% ipython --no-banner

In [1]: import numpy as np

In [2]: import numpy.linalg as la

In [3]: np.set_printoptions(suppress=True, linewidth=120)

In [4]: M = np.load("w.npy")

In [5]: print(M)
[[ 0. -1.  0.  0.]
 [-1.  0.  0.  0.]
 [ 0.  0.  0. -1.]
 [ 0.  0. -1.  0.]]

In [6]: # 2 blocks once reordered

In [7]: vec = np.array([0, 1, 0, 1])

In [8]: rhs = M @ vec

In [9]: print(rhs)
[-1.  0. -1.  0.]

In [10]: print(np.round(la.solve(M, rhs), 1))
[-0.  1. -0.  1.]

In [11]: print(np.round(la.solve(M, M[:, 0]), 1))
[ 1. -0. -0. -0.]

In [12]: print(np.round(la.solve(M, rhs + M[:, 2]), 1))
[-0.  1.  1.  1.]

In [13]: vec = np.array([-1, 3, -2, -3])

In [14]: rhs = M @ vec

In [15]: c, lr = np.zeros(4), 1 / la.norm(M, 2) ** 2

In [16]: for i in range(30):
    ...:     c -= lr * M.T @ (M @ c - rhs)
    ...:     if i % 5 == 0: print(i, round(la.norm(M @ c - rhs), 1))
    ...: 
0 0.0
5 0.0
10 0.0
15 0.0
20 0.0
25 0.0

In [17]: print(c)
[-1.  3. -2. -3.]

In [18]: ev, evecs = la.eigh(M)

In [19]: print(np.round(la.eigvalsh(M @ M), 1))
[1. 1. 1. 1.]

In [20]: print(ev.sum(), np.trace(M))
0.0 0.0

In [21]: print(ev)
[-1. -1.  1.  1.]

In [22]: print((ev > 1e-8).sum(), (ev < -1e-8).sum())
2 2

In [23]: print(np.round(evecs.T @ M @ evecs, 1) + 0)
[[-1.  0.  0.  0.]
 [ 0. -1.  0.  0.]
 [ 0.  0.  1.  0.]
 [ 0.  0.  0.  1.]]

In [24]: X = np.load("data.npy")

In [25]: print(X)
[[ 0  3 -3]
 [ 0  3 -1]
 [ 3  2  0]
 [-2 -3  2]]

In [26]: vec = np.array([-3, 0, -1])

In [27]: rhs = X @ vec

In [28]: print(rhs)
[ 3  1 -9  4]

In [29]: print(np.round(la.lstsq(X, rhs)[0], 1) + 0)
[-3.  0. -1.]

In [30]: print(np.round(la.solve(X.T @ X, X.T @ rhs), 1) + 0)
[-3.  0. -1.]

In [31]: print(np.round(la.pinv(X) @ X, 1) + 0)
[[1. 0. 0.]
 [0. 1. 0.]
 [0. 0. 1.]]

In [32]: rng = np.random.default_rng(59)

In [33]: rhs = rhs + 0.1 * rng.normal(size=4)

In [34]: print(rhs.round(1))
[ 2.9  1.2 -8.8  4. ]

In [35]: c, *_ = la.lstsq(X, rhs)

In [36]: print(c.round())
[-3.  0. -1.]

In [37]: print(c.round(1))
[-3.   0.1 -0.9]
